$ python -q
>>> import numpy as np
>>> np.set_printoptions(suppress=True, linewidth=160)
>>> feats = np.diag(np.array([1, 2, 0, 1, 3, 1, 3, 3, 0, 3, 1]))
>>> feats
array([[1, 0, 0, 0, 0, 0, 0, 0, 0, 0, 0],
       [0, 2, 0, 0, 0, 0, 0, 0, 0, 0, 0],
       [0, 0, 0, 0, 0, 0, 0, 0, 0, 0, 0],
       [0, 0, 0, 1, 0, 0, 0, 0, 0, 0, 0],
       [0, 0, 0, 0, 3, 0, 0, 0, 0, 0, 0],
       [0, 0, 0, 0, 0, 1, 0, 0, 0, 0, 0],
       [0, 0, 0, 0, 0, 0, 3, 0, 0, 0, 0],
       [0, 0, 0, 0, 0, 0, 0, 3, 0, 0, 0],
       [0, 0, 0, 0, 0, 0, 0, 0, 0, 0, 0],
       [0, 0, 0, 0, 0, 0, 0, 0, 0, 3, 0],
       [0, 0, 0, 0, 0, 0, 0, 0, 0, 0, 1]])
>>> rk = np.linalg.matrix_rank(feats)
>>> rk
np.int64(9)
>>> N = np.linalg.svd(feats)[2][rk:].T
>>> N.shape
(11, 2)
>>> np.linalg.matrix_rank(feats.T @ feats), np.linalg.matrix_rank(feats @ feats.T)
(np.int64(9), np.int64(9))
>>> np.allclose(feats @ N, 0)
True
>>> [int(np.linalg.matrix_rank(np.delete(feats, i, axis=0))) for i in range(11)]
[8, 8, 9, 8, 8, 8, 8, 8, 9, 8, 8]
>>> feats @ feats
array([[1, 0, 0, 0, 0, 0, 0, 0, 0, 0, 0],
       [0, 4, 0, 0, 0, 0, 0, 0, 0, 0, 0],
       [0, 0, 0, 0, 0, 0, 0, 0, 0, 0, 0],
       [0, 0, 0, 1, 0, 0, 0, 0, 0, 0, 0],
       [0, 0, 0, 0, 9, 0, 0, 0, 0, 0, 0],
       [0, 0, 0, 0, 0, 1, 0, 0, 0, 0, 0],
       [0, 0, 0, 0, 0, 0, 9, 0, 0, 0, 0],
       [0, 0, 0, 0, 0, 0, 0, 9, 0, 0, 0],
       [0, 0, 0, 0, 0, 0, 0, 0, 0, 0, 0],
       [0, 0, 0, 0, 0, 0, 0, 0, 0, 9, 0],
       [0, 0, 0, 0, 0, 0, 0, 0, 0, 0, 1]])
>>> np.prod(np.diag(feats)), np.round(np.linalg.det(feats), 1)
(np.int64(0), np.float64(0.0))
>>> np.linalg.matrix_rank(feats - feats[0, 0] * np.eye(11))
np.int64(7)
>>> m1 = np.loadtxt("block9.csv", delimiter=",")
>>> m1
array([[-5.1, -1.6, -2.3, -1.8],
       [-1.7, -0.6, -1. ,  0.2],
       [-6.6, -2.4,  1.5,  1.6],
       [-4.5, -1.5,  1.1,  1.1],
       [-2.7, -0.8, -1.5,  1.8],
       [-1.7, -0.8,  0.4, -1.4],
       [ 0.4,  0.1,  0.1, -1.1],
       [-2.6, -0.9, -0.1, -1.4],
       [-4.1, -1.4, -0.2,  0.2],
       [ 2.2,  0.6, -1.5,  0.1],
       [ 0.4,  0.2, -1.3, -0.5],
       [-1. , -0.3, -1. ,  0. ],
       [-0.1,  0. , -0.5,  0.5],
       [-2. , -0.7,  0.3,  0.4],
       [-3.5, -1.2,  0.2, -2.6],
       [-3.7, -1.4,  0.1,  0.8],
       [-2.6, -0.9, -0.3,  0.6]])
>>> gram = np.cov(m1, rowvar=False)
>>> np.round(np.corrcoef(m1.T), 1)
array([[ 1. ,  1. , -0.4, -0.1],
       [ 1. ,  1. , -0.5, -0.2],
       [-0.4, -0.5,  1. ,  0.2],
       [-0.1, -0.2,  0.2,  1. ]])
>>> np.round(m1.std(axis=0), 1)
array([2.2, 0.7, 1. , 1.2])
>>> gram.round(1)
array([[ 5. ,  1.7, -0.9, -0.4],
       [ 1.7,  0.6, -0.4, -0.1],
       [-0.9, -0.4,  1. ,  0.2],
       [-0.4, -0.1,  0.2,  1.5]])
>>> gram.shape
(4, 4)
